% python3 -q
>>> import numpy as np
>>> import numpy.linalg as la
>>> np.set_printoptions(precision=3, suppress=True, linewidth=140)
>>> def rnd(a):
...     return np.round(a, 3) + 0
... 
>>> M = np.array([[1, -3, 9, -27],
...     [1, -2, 4, -8],
...     [1, -1, 1, -1],
...     [1, 0, 0, 0],
...     [1, 1, 1, 1]])
>>> # row 0 is much longer than the rest
>>> Uu, sigma, Vt = la.svd(M)
>>> rnd(sigma)
array([30.076,  2.5  ,  1.558,  0.857])
>>> other = Uu[:, :1] @ np.diag(sigma[:1]) @ Vt[:1]
>>> print(la.matrix_rank(M, rtol=0.05))
3
>>> rnd(np.abs(M - other).max())
np.float64(1.224)
>>> x = np.array([3, -2, -3, 3])
>>> h1 = np.maximum(M @ x, 0)
>>> np.maximum(M @ x, 0) - np.maximum(-M @ x, 0)
array([-99, -29,  -1,   3,   1])
>>> print(np.flatnonzero(h1 > 1e-9))
[3 4]
>>> np.maximum(M @ (3 * x), 0)
array([0, 0, 0, 9, 3])
>>> x = np.array([2, 3, 3, 1])
>>> y = M @ x
>>> y
array([-7,  0,  1,  2,  9])
>>> rnd(la.pinv(M) @ M)
array([[1., 0., 0., 0.],
       [0., 1., 0., 0.],
       [0., 0., 1., 0.],
       [0., 0., 0., 1.]])
>>> rnd(la.solve(M.T @ M, M.T @ y))
array([2., 3., 3., 1.])
>>> try:
...     la.solve(M, y)
... except la.LinAlgError as e:
...     print("failed:", e)
... 
failed: Last 2 dimensions of the array must be square
>>> rnd(la.lstsq(M, y)[0])
array([2., 3., 3., 1.])
>>> rng = np.random.default_rng(463528)
>>> y = y + 0.1 * rng.normal(size=5)
>>> rnd(y)
array([-6.943,  0.121,  1.018,  2.011,  8.933])
>>> b, *_ = la.lstsq(M, y)
>>> b.round()
array([2., 3., 3., 1.])
>>> rnd(M.T @ (y - M @ b))
array([0., 0., 0., 0.])
>>> rnd(b)
array([1.986, 2.934, 3.011, 1.008])
>>> print([round(float(la.norm(la.solve(M.T @ M + lam * np.eye(4), M.T @ y))), 2) for lam in (0, 1, 10, 100)])
[4.76, 3.65, 1.37, 0.28]
>>> other = np.c_[M[:, :1] @ np.array([[-4]]), np.array([1, 1, -1, -2, 2])]
>>> other
array([[-4,  1],
       [-4,  1],
       [-4, -1],
       [-4, -2],
       [-4,  2]])
>>> rnd(la.lstsq(M, other[:, 0])[0])
array([-4.,  0.,  0.,  0.])
>>> rnd(la.norm(other - M @ la.lstsq(M, other)[0], axis=0))
array([0.  , 0.12])
>>> rnd(la.norm(la.qr(M)[0].T @ other, axis=0) ** 2 / ((other ** 2).sum(axis=0) + 1e-12))
array([1.   , 0.999])
>>> data = np.load("dump.npy")
>>> data
array([[ -0.5,   0. ,  -0.2,  -0.7,   1.3,   0.5,   0.8,  -1.8,  -0.6],
       [  0.2,  -1.2,   1. ,  -0.9,  -0.2,   0.8,  -0.8,  -0.4,   0.1],
       [ -0.3,   2. ,   1. ,   0.2,   0.1,   0.8,   0.2,   0.9,  -1.6],
       [ -1. ,  -0.3,   0. ,  -0.4,  -0.4,  -0.3,  -0.8,   0.5,  -2.1],
       [  0.2,  -0.7,  -1.7,   1.1,   0.8,   0.2,   0. ,  -0.2,   0.7],
       [ -0.6,   1.9,  -1.4,  -0.1,   2.2,   0.6,   1.2,  -1.9,  -0.8],
       [ -0.3,  -0.8,  -0.4,   0.2,   0.4,  -0.4,   0.6,   0.2,   0.6],
       [  0.2,   1. ,  -0.8,   0. ,   1.1,  -1.5,   0.1,  -1.5,  -1. ],
       [  0.8,   0. ,   0.5,   2.7,   1.1,  -0.6,   0.9,  -1.2,   0.5],
       [  1.2,   0.4,  -0.3,   0.3,  -1.3,  -0.9,   2.4,  -1.8,  -0.3],
       [  0. ,  -0.2,  -0.3,  -0.6,  -0.8,   0.1,  -0.5,   0.2,  -2.8],
       [ -0.4,   0.1,  -1.2,   1. ,  -1.4,   0.1,   0. ,  -0.1,   1.9],
       [ -0.6,  -1.2,  -0.1,  -0.5,  -2.3,  -0.3,  -0.8,   0.6,  -1.1],
       [  1. ,  -1.3,  -1.4,  -0.2,   1.4,  -0.7,   1.9,   1.6,  -0.8],
       [ -0.4,   0.6,  -0.6,   0.6,   0. ,  -1.2,   0.4,  -0.4,   0.8],
       [  0.2,  -0.4,   0. ,   0.6,   0. ,  -0.2,  -1.5,   0.6,   0.7],
       [  1.3,  -0.4,   1.5,   1.7,   1.8,   2.2,  -1.6,  -0.5,   0.5],
       [  1.5,  -0.8,  -1.6,   1.3,  -0.8,  -0.1,   0.7,  -1.9,   1. ],
       [-14.5,  -1. ,   7.5,  -9.5,   7.5,  -2. ,  -4. ,   2. ,   1. ]])
>>> other = np.c_[data[:, :6] @ np.array([[3, 2, 1, 0, 2, 4],
...     [3, 4, 1, 1, 1, 5],
...     [3, 0, 4, 5, 5, 4],
...     [1, 0, 0, 1, 1, 1],
...     [1, 4, 5, 5, 5, 5],
...     [5, 0, 0, 4, 1, 2]]), np.array([1, 4, 0, 4, 1, 1, 3, 5, 2, 0, 0, 2, 2, 3, 5, 0, 1, 1, 4])]
>>> rnd(other)
array([[  1. ,   4.2,   5.2,   6.8,   4.3,   4. ,   1. ],
       [  2.9,  -5.2,   2. ,   5.1,   3.1,  -1.5,   4. ],
       [ 12.4,   7.8,   6.2,  10.9,   7.9,  15.1,   0. ],
       [ -6.2,  -4.8,  -3.3,  -3.9,  -5. ,  -8.5,   4. ],
       [ -3.7,   0.8,  -3.3,  -3.3,  -3.5,  -4. ,   1. ],
       [  4.8,  15.2,   6.7,   8.2,   5.2,  13.6,   1. ],
       [ -5.9,  -2.2,  -0.7,  -2.2,  -1.6,  -5.4,   3. ],
       [ -5.2,   8.8,   3.5,  -3.5,   1.4,   5.1,   5. ],
       [  4.7,   6. ,   8.3,   8.3,  11.7,  12.2,   2. ],
       [ -1.6,  -1.2,  -6.1, -10.9,  -5.8,  -2.4,   0. ],
       [ -2.4,  -4. ,  -5.4,  -5.9,  -6.2,  -6.6,   0. ],
       [ -4.4,  -6. , -12.1, -11.5, -12.6, -11.7,   2. ],
       [-10. , -15.2, -13.7, -14.9, -15.2, -21.4,   2. ],
       [ -7.4,   2.4,   1.1,  -4.3,  -0.2,  -2.7,   3. ],
       [ -6.6,   1.6,  -2.2,  -6.6,  -3.8,  -2.8,   5. ],
       [ -1. ,  -1.2,  -0.2,  -0.6,   0.4,  -1. ,   0. ],
       [ 21.7,   8.2,  15.9,  26.6,  22.6,  24.3,   1. ],
       [ -2.7,  -3.4,  -9.7, -11.9,  -8.6,  -7.3,   1. ],
       [-36. ,  -3. ,  52. ,  56.5,  33.5,  -9. ,   4. ]])
>>> la.matrix_rank(other)
np.int64(7)
>>> rnd(la.norm(other - data @ la.lstsq(data, other)[0], axis=0))
array([0.   , 0.   , 0.   , 0.   , 0.   , 0.   , 8.267])
>>> la.matrix_rank(np.c_[data, other])
np.int64(10)
>>> gram = np.cov(other, rowvar=False)
>>> print(np.argsort(-other.std(axis=0).round(6), kind="stable"))
[3 2 4 0 5 1 6]
>>> print(rnd(np.median(other, axis=0)))
[-2.7 -1.2 -0.2 -3.3 -0.2 -2.7  2. ]
>>> rnd(np.polyfit(other[:, 2], other[:, 5], 1))
array([ 0.243, -1.091])
>>> np.argwhere(np.triu(np.abs(np.corrcoef(other.T)) > 0.8, 1))
array([[1, 5],
       [2, 3],
       [2, 4],
       [3, 4]])
>>> rnd(other.std(axis=0))
array([10.795,  6.714, 13.712, 16.035, 11.331, 10.521,  1.669])
>>> print(rnd(np.corrcoef(other[:, 2], other[:, 5])[0, 1]))
0.316
